>>> import numpy as np
>>> np.set_printoptions(precision=2, suppress=True, linewidth=120, legacy="1.25")
>>> u = np.array([0, 0, 0, 0, 1, 0, 0, 1])
>>> r1 = np.array([-1, -2, 1, 1, -5, -7, -5, -7, -8, 4])
>>> feats = u[:, None] + r1[None, :]
>>> print(feats)
[[-1 -2  1  1 -5 -7 -5 -7 -8  4]
 [-1 -2  1  1 -5 -7 -5 -7 -8  4]
 [-1 -2  1  1 -5 -7 -5 -7 -8  4]
 [-1 -2  1  1 -5 -7 -5 -7 -8  4]
 [ 0 -1  2  2 -4 -6 -4 -6 -7  5]
 [-1 -2  1  1 -5 -7 -5 -7 -8  4]
 [-1 -2  1  1 -5 -7 -5 -7 -8  4]
 [ 0 -1  2  2 -4 -6 -4 -6 -7  5]]
>>> print([round(float(x), 2) for x in np.linalg.svd(feats, compute_uv=False)[:3]])
[42.12, 3.2, 0.0]
>>> print(np.linalg.cond(feats) > 100)
True
>>> print(np.argsort(-np.linalg.norm(feats, axis=0).round(6), kind="stable")[:3])
[8 5 7]
>>> print(np.linalg.matrix_rank(feats, rtol=0.1))
1
>>> print(round(float(np.linalg.norm(feats, 1)), 2), round(float(np.linalg.norm(feats, np.inf)), 2))
62.0 41.0
>>> print(np.linalg.norm(feats, axis=1).argmax())
0
>>> print(np.round(np.linalg.norm(feats) ** 2 / np.linalg.norm(feats, 2) ** 2, 2))
1.01
>>> print(np.round(np.linalg.norm(feats, 2), 2))
42.12
>>> U, sv, VT = np.linalg.svd(feats)
>>> evecs = VT[:(sv > 1e-8).sum()]
>>> rng = np.random.default_rng(64967)
>>> x = feats[0] + 5 * feats[6] + rng.integers(2) * np.eye(10)[2]
>>> print(x)
[ -6. -12.   7.   6. -30. -42. -30. -42. -48.  24.]
>>> print(np.linalg.matrix_rank(np.vstack([feats, x])))
3
>>> Y = np.array([[1, -2, 2],
...     [1, 2, 0],
...     [-2, 1, 0],
...     [2, 1, 0],
...     [-1, 0, -1],
...     [1, 0, 0],
...     [-1, 1, 1],
...     [0, 2, -1],
...     [2, -2, 2],
...     [2, -1, 1]])
>>> print(np.linalg.matrix_rank(feats @ Y))
2
>>> print(np.linalg.matrix_rank(np.vstack([feats, Y.T])))
5
>>> print(np.einsum("ik,kj->ji", feats, Y))
[[-8 -8 -8 -8 -3 -8 -8 -3]
 [-7 -7 -7 -7 -5 -7 -7 -5]
 [-7 -7 -7 -7 -3 -7 -7 -3]]
>>> print(np.einsum("ik,kj->ij", feats, Y))
[[-8 -7 -7]
 [-8 -7 -7]
 [-8 -7 -7]
 [-8 -7 -7]
 [-3 -5 -3]
 [-8 -7 -7]
 [-8 -7 -7]
 [-3 -5 -3]]
>>> m1 = np.load("dump.npy")
>>> print(m1)
[[ 1 -1  1 -1 -2  2 -2  2]
 [ 1 -1 -1  1 -2  4 -2  2]
 [ 2  1  1 -1 -1  4  0  3]
 [ 3  0  1 -2 -1  3  0  2]
 [ 1  2  2 -2 -1  1 -1  3]
 [ 1  0  2  0  0  1 -2  1]
 [ 0  2  4 -1 -2  0 -2  2]
 [-1  4  5 -2 -3  1 -4  4]
 [ 0  5  4 -2 -4  1 -2  3]
 [ 1  5  4 -4 -4  0 -4  1]
 [-1  5  4 -6 -2  0 -5  1]
 [-2  4  4 -7 -1  2 -7  1]
 [-2  4  6 -7 -3  0 -6  1]
 [-2  6  7 -8 -4 -2 -5  1]
 [-1  5  8 -8 -6  0 -6  2]
 [-2  5  7 -6 -8  2 -5  3]
 [-3  5  7 -5 -7  1 -7  1]
 [-2  7  6 -5 -5  0 -8  0]
 [-2  9  5 -5 -3  0 -9 -1]]
>>> Xs = (m1 - m1.mean(axis=0)) / m1.std(axis=0)
>>> print(Xs.std(axis=0))
[1. 1. 1. 1. 1. 1. 1. 1.]
>>> print(np.argwhere(np.abs(Xs) > 2))
[[ 1  2]
 [ 1  5]
 [ 2  5]
 [ 3  0]
 [13  5]
 [15  4]
 [18  1]
 [18  7]]
>>> c = np.linalg.lstsq(np.delete(Xs, 5, axis=1), Xs[:, 5])[0]
>>> print(c)
[ 0.22 -0.34 -1.29 -0.21 -0.47 -0.84  0.55]
>>> print(round(1 - np.var(Xs[:, 5] - np.delete(Xs, 5, axis=1) @ c), 2))
0.78
>>> print(np.abs(c).argmax())
2
>>> arr = np.loadtxt("block16.csv", delimiter=",")
>>> print(arr)
[[-2.  0.  2.  4. -2.]
 [ 2.  1.  1.  2. -1.]
 [ 0.  0.  0.  0.  0.]
 [ 0.  3.  1.  4. -1.]
 [ 0.  4.  0.  3. -2.]
 [ 0.  4.  0.  3. -2.]
 [ 0.  0.  0.  0.  0.]
 [-2.  2.  0.  2.  0.]
 [ 2. -1.  3.  4. -3.]
 [-1.  1.  2.  3. -6.]
 [-2.  2.  0.  2.  0.]
 [-1. -1.  0. -2. -2.]
 [ 0.  0.  0.  0.  0.]
 [-1. -1.  0. -2. -2.]
 [ 2.  1.  1.  2. -1.]
 [-2.  2.  0.  2.  0.]
 [-1. -3.  2.  0. -4.]
 [ 0.  0.  0.  0.  0.]
 [ 0.  0.  0.  0.  0.]
 [ 0.  0.  0.  0.  0.]
 [ 2. -1.  3.  4. -3.]
 [-1. -1.  0. -2. -2.]
 [ 0.  0.  0.  0.  0.]
 [ 0.  0.  0.  0.  0.]
 [ 0.  0.  0.  0.  0.]
 [-2.  2.  0.  2.  0.]
 [ 0.  1.  3.  6. -3.]
 [ 0. -2.  2.  2. -2.]
 [ 4.  1.  3.  5. -5.]
 [ 4.  3.  1.  3. -3.]
 [-1. -3.  2.  0. -4.]
 [ 0.  0.  0.  0.  0.]]
>>> # rows 4 and 5 are equal
>>> Y = np.c_[arr[:, :2] @ np.array([[5, 2], [-4, 0]]), np.array([-3, 1, 3, -1, -3, 1, 0, 1, -1, -2, 0, -1, 1, 1, 0, -2, -1, -3, 1, 2, 1, 0, 0, 0, -2, -2, 2, 2, -3, 3, -2, -1])]
>>> print(Y)
[[-10.  -4.  -3.]
 [  6.   4.   1.]
 [  0.   0.   3.]
 [-12.   0.  -1.]
 [-16.   0.  -3.]
 [-16.   0.   1.]
 [  0.   0.   0.]
 [-18.  -4.   1.]
 [ 14.   4.  -1.]
 [ -9.  -2.  -2.]
 [-18.  -4.   0.]
 [ -1.  -2.  -1.]
 [  0.   0.   1.]
 [ -1.  -2.   1.]
 [  6.   4.   0.]
 [-18.  -4.  -2.]
 [  7.  -2.  -1.]
 [  0.   0.  -3.]
 [  0.   0.   1.]
 [  0.   0.   2.]
 [ 14.   4.   1.]
 [ -1.  -2.   0.]
 [  0.   0.   0.]
 [  0.   0.   0.]
 [  0.   0.  -2.]
 [-18.  -4.  -2.]
 [ -4.   0.   2.]
 [  8.   0.   2.]
 [ 16.   8.  -3.]
 [  8.   8.   3.]
 [  7.  -2.  -2.]
 [  0.   0.  -1.]]
>>> print(np.linalg.matrix_rank(np.c_[arr, Y]))
6
>>> print(np.round(np.linalg.lstsq(arr, Y[:, 0])[0], 2) + 0)
[ 5. -4.  0.  0.  0.]
>>> print(np.linalg.norm(np.linalg.qr(arr)[0].T @ Y, axis=0) ** 2 / ((Y ** 2).sum(axis=0) + 1e-12))
[1.   1.   0.17]
>>> print(np.round(np.linalg.norm(Y - arr @ np.linalg.lstsq(arr, Y)[0], axis=0), 2) + 0)
[0.   0.   9.03]
